>>> import numpy as np
>>> np.set_printoptions(precision=3, suppress=True, linewidth=100, legacy="1.25")
>>> O, _ = np.linalg.qr(np.array([[-1.1, 0.0, -0.9],
...     [0.0, -0.7, -0.8],
...     [1.0, 1.1, -0.8],
...     [-1.0, -0.7, -0.5],
...     [0.0, 0.8, 1.0],
...     [-0.3, 0.9, -1.6],
...     [-0.3, -1.1, 0.8],
...     [-1.0, -0.4, -1.2]]))
>>> F = O @ O.T
>>> F
array([[ 0.36 , -0.092, -0.155,  0.224,  0.104,  0.239, -0.068,  0.274],
       [-0.092,  0.369,  0.091,  0.057, -0.439, -0.013,  0.085,  0.112],
       [-0.155,  0.091,  0.477, -0.237, -0.118,  0.238, -0.283, -0.102],
       [ 0.224,  0.057, -0.237,  0.239, -0.067,  0.035,  0.105,  0.235],
       [ 0.104, -0.439, -0.118, -0.067,  0.523,  0.002, -0.09 , -0.138],
       [ 0.239, -0.013,  0.238,  0.035,  0.002,  0.442, -0.303,  0.199],
       [-0.068,  0.085, -0.283,  0.105, -0.09 , -0.303,  0.285, -0.008],
       [ 0.274,  0.112, -0.102,  0.235, -0.138,  0.199, -0.008,  0.305]])
>>> # applying it twice changes nothing
>>> ang = np.radians(45)
>>> r_ = np.eye(8)
>>> r_[0, 0] = r_[6, 6] = np.cos(ang)
>>> r_[0, 6], r_[6, 0] = -np.sin(ang), np.sin(ang)
>>> r_
array([[ 0.707,  0.   ,  0.   ,  0.   ,  0.   ,  0.   , -0.707,  0.   ],
       [ 0.   ,  1.   ,  0.   ,  0.   ,  0.   ,  0.   ,  0.   ,  0.   ],
       [ 0.   ,  0.   ,  1.   ,  0.   ,  0.   ,  0.   ,  0.   ,  0.   ],
       [ 0.   ,  0.   ,  0.   ,  1.   ,  0.   ,  0.   ,  0.   ,  0.   ],
       [ 0.   ,  0.   ,  0.   ,  0.   ,  1.   ,  0.   ,  0.   ,  0.   ],
       [ 0.   ,  0.   ,  0.   ,  0.   ,  0.   ,  1.   ,  0.   ,  0.   ],
       [ 0.707,  0.   ,  0.   ,  0.   ,  0.   ,  0.   ,  0.707,  0.   ],
       [ 0.   ,  0.   ,  0.   ,  0.   ,  0.   ,  0.   ,  0.   ,  1.   ]])
>>> A2 = F @ r_.T
>>> np.round(np.linalg.det(r_), 3), round(np.trace(r_), 3)
(1.0, 7.414)
>>> np.allclose(np.linalg.norm(F, axis=1), np.linalg.norm(A2, axis=1))
True
>>> np.unique(F.round(6), axis=0).shape
(8, 8)
>>> np.allclose(F[:-1].T @ np.linalg.lstsq(F[:-1].T, F[-1])[0], F[-1])
True
>>> np.linalg.lstsq(F[:-1].T, F[-1])[2]
3
>>> u = np.array([-2, 0, -5, 3, -3, 5, 4, 2, 2, 0, -5]) + 0.5
>>> J = np.outer(u, u) / (u @ u)
>>> J
array([[ 0.018, -0.006,  0.054, -0.042,  0.03 , -0.066, -0.054, -0.03 , -0.03 , -0.006,  0.054],
       [-0.006,  0.002, -0.018,  0.014, -0.01 ,  0.022,  0.018,  0.01 ,  0.01 ,  0.002, -0.018],
       [ 0.054, -0.018,  0.162, -0.126,  0.09 , -0.198, -0.162, -0.09 , -0.09 , -0.018,  0.162],
       [-0.042,  0.014, -0.126,  0.098, -0.07 ,  0.154,  0.126,  0.07 ,  0.07 ,  0.014, -0.126],
       [ 0.03 , -0.01 ,  0.09 , -0.07 ,  0.05 , -0.11 , -0.09 , -0.05 , -0.05 , -0.01 ,  0.09 ],
       [-0.066,  0.022, -0.198,  0.154, -0.11 ,  0.242,  0.198,  0.11 ,  0.11 ,  0.022, -0.198],
       [-0.054,  0.018, -0.162,  0.126, -0.09 ,  0.198,  0.162,  0.09 ,  0.09 ,  0.018, -0.162],
       [-0.03 ,  0.01 , -0.09 ,  0.07 , -0.05 ,  0.11 ,  0.09 ,  0.05 ,  0.05 ,  0.01 , -0.09 ],
       [-0.03 ,  0.01 , -0.09 ,  0.07 , -0.05 ,  0.11 ,  0.09 ,  0.05 ,  0.05 ,  0.01 , -0.09 ],
       [-0.006,  0.002, -0.018,  0.014, -0.01 ,  0.022,  0.018,  0.01 ,  0.01 ,  0.002, -0.018],
       [ 0.054, -0.018,  0.162, -0.126,  0.09 , -0.198, -0.162, -0.09 , -0.09 , -0.018,  0.162]])
>>> np.linalg.matrix_rank(J, rtol=0.1)
1
>>> round(np.linalg.norm(J, 2) / np.linalg.norm(J), 3)
1.0
